$ ipython --no-banner

In [1]: import numpy as np

In [2]: np.set_printoptions(precision=2, suppress=True, linewidth=120)

In [3]: out = np.array([[2, -2], [-2, 1], [1, 0], [-1, -1], [-2, -1], [0, -2], [1, 0]])

In [4]: cent = np.array([[0, 0, 1, 2, 0, 3, 3, 0], [2, 1, 0, 1, 0, 1, 2, 3]])

In [5]: rng = np.random.default_rng(80992)

In [6]: mat = out @ cent + 0.1 * rng.normal(size=(7, 8))

In [7]: print(mat.round(2) + 0)
[[-3.99 -2.06  1.89  2.01  0.02  3.96  1.9  -6.12]
 [ 2.08  1.13 -2.01 -3.03  0.09 -4.82 -4.14  2.81]
 [ 0.03  0.05  0.97  1.94  0.08  2.9   3.    0.11]
 [-1.94 -0.97 -1.13 -2.86 -0.12 -3.89 -4.95 -3.  ]
 [-1.98 -0.98 -1.87 -5.25 -0.11 -7.15 -7.99 -3.11]
 [-4.   -2.08 -0.15 -2.02  0.05 -1.88 -3.99 -5.99]
 [ 0.06  0.    1.11  2.15  0.06  2.92  3.01 -0.02]]

In [8]: G = mat.T @ mat

In [9]: print(np.linalg.matrix_rank(G))
7

In [10]: print(np.diag(G))
[ 43.94  11.77  14.54  61.42   0.05 125.66 143.1   99.87]

In [11]: print((mat @ mat.T).shape)
(7, 7)

In [12]: print(round(np.trace(G), 2), np.round((mat ** 2).sum(), 2))
500.36 500.36

In [13]: J = np.array([[16, -12, 4, -20],
    ...:     [-12, 9, -3, 15],
    ...:     [4, -3, 1, -5],
    ...:     [-20, 15, -5, 25]])

In [14]: w, vecs = np.linalg.eigh(J)

In [15]: print(np.linalg.eigvalsh(J + -2 * np.eye(4)))
[-2. -2. -2. 49.]

In [16]: print(np.abs(vecs[:, -1]).round(6).argmax())
3

In [17]: print((w > 1e-8).sum(), (w < -1e-8).sum())
1 0

In [18]: print(np.round(np.linalg.svd(J, compute_uv=False), 2) + 0)
[51.  0.  0.  0.]

In [19]: print(w.round(2) + 0)
[ 0.  0.  0. 51.]

In [20]: data = np.load("m.npy")

In [21]: print(data)
[[ 26  -7  -4   4   2  14   9]
 [ -7  11   5   3  -4  -5   0]
 [ -4   5  27  -2   0   8  -6]
 [  4   3  -2  21  -2 -13 -21]
 [  2  -4   0  -2  20  -6   6]
 [ 14  -5   8 -13  -6  29  21]
 [  9   0  -6 -21   6  21  45]]

In [22]: U, s, vt = np.linalg.svd(mat)

In [23]: print(np.argmax(s[:-1] / (s[1:] + 1e-6)) + 1)
2

In [24]: out = U[:, :2] @ np.diag(s[:2]) @ vt[:2]

In [25]: print(np.round(np.abs(mat - out).max(), 2))
0.19

In [26]: print(np.linalg.matrix_rank(mat, rtol=0.05))
2

In [27]: w, vecs = np.linalg.eigh(data)

In [28]: print(w.round(2) + 0)
[ 0.    1.58 13.39 21.73 32.24 34.79 75.27]

In [29]: print(np.round(vecs.T @ vecs, 2) + 0)
[[1. 0. 0. 0. 0. 0. 0.]
 [0. 1. 0. 0. 0. 0. 0.]
 [0. 0. 1. 0. 0. 0. 0.]
 [0. 0. 0. 1. 0. 0. 0.]
 [0. 0. 0. 0. 1. 0. 0.]
 [0. 0. 0. 0. 0. 1. 0.]
 [0. 0. 0. 0. 0. 0. 1.]]

In [30]: print(np.round(np.linalg.eigvalsh(data @ data), 2) + 0)
[   0.      2.51  179.19  472.24 1039.5  1210.3  5665.25]

In [31]: print(np.abs(vecs[:, -1]).round(6).argmax())
6

In [32]: out = data / np.linalg.norm(data, axis=1, keepdims=True)

In [33]: G = out @ out.T

In [34]: print(np.linalg.norm(out, axis=1))
[1. 1. 1. 1. 1. 1. 1.]

In [35]: print(np.argwhere(np.triu(np.abs(G) > 0.95, 1)))
[]

In [36]: print(G[1])
[-0.68  1.    0.37  0.25 -0.33 -0.41 -0.33]

In [37]: print(np.abs(np.diag(np.linalg.qr(data)[1])) > 1e-9)
[ True  True  True  True  True  True False]

In [38]: print(np.allclose(data[:-1].T @ np.linalg.lstsq(data[:-1].T, data[-1])[0], data[-1]))
True

In [39]: feats = np.loadtxt("out5.csv", delimiter=",")

In [40]: print(feats)
[[1.   0.9  0.81]
 [0.9  1.   0.9 ]
 [0.81 0.9  1.  ]]

In [41]: out = feats + rng.integers(-2, 3, (3, 1)) @ rng.integers(-2, 3, (1, 3))

In [42]: print(out)
[[-1.    2.9   0.81]
 [-3.1   5.    0.9 ]
 [ 0.81  0.9   1.  ]]

In [43]: print(np.linalg.matrix_rank(out - feats, tol=1e-8))
1

In [44]: f, v = out[2], out[0]

In [45]: print(round(f @ f, 2))
2.47

In [46]: p = (f @ v) / (f @ f) * f

In [47]: print(round(float((v - p) @ f), 2))
-0.0

In [48]: print(np.linalg.matrix_rank(np.outer(f, v)))
1

In [49]: print(v - p)
[-1.86  1.95 -0.25]

In [50]: print(round(np.linalg.norm(f + v) ** 2 + np.linalg.norm(f - v) ** 2, 2))
25.06

In [51]: print(np.outer(f, v))
[[-0.81  2.35  0.66]
 [-0.9   2.61  0.73]
 [-1.    2.9   0.81]]

In [52]: F = np.load("mat.npy")

In [53]: print(F)
[[4. 1. 0. 0. 0. 0. 0.]
 [0. 4. 1. 0. 0. 0. 0.]
 [0. 0. 4. 1. 0. 0. 0.]
 [0. 0. 0. 4. 1. 0. 0.]
 [0. 0. 0. 0. 4. 1. 0.]
 [0. 0. 0. 0. 0. 4. 1.]
 [0. 0. 0. 0. 0. 0. 4.]]

In [54]: O, vecs = np.linalg.qr(F[:, :4])[0], np.linalg.qr(F[:, 4:])[0]

In [55]: s = np.linalg.svd(O.T @ vecs, compute_uv=False)

In [56]: print(round(np.linalg.norm(O @ O.T - vecs @ vecs.T, 2), 2))
1.0

In [57]: print(np.degrees(np.arccos(s.clip(0, 1))))
[75.52 90.   90.  ]

In [58]: print(s.round(2) + 0)
[0.25 0.   0.  ]

In [59]: print((s > 0.9).sum())
0
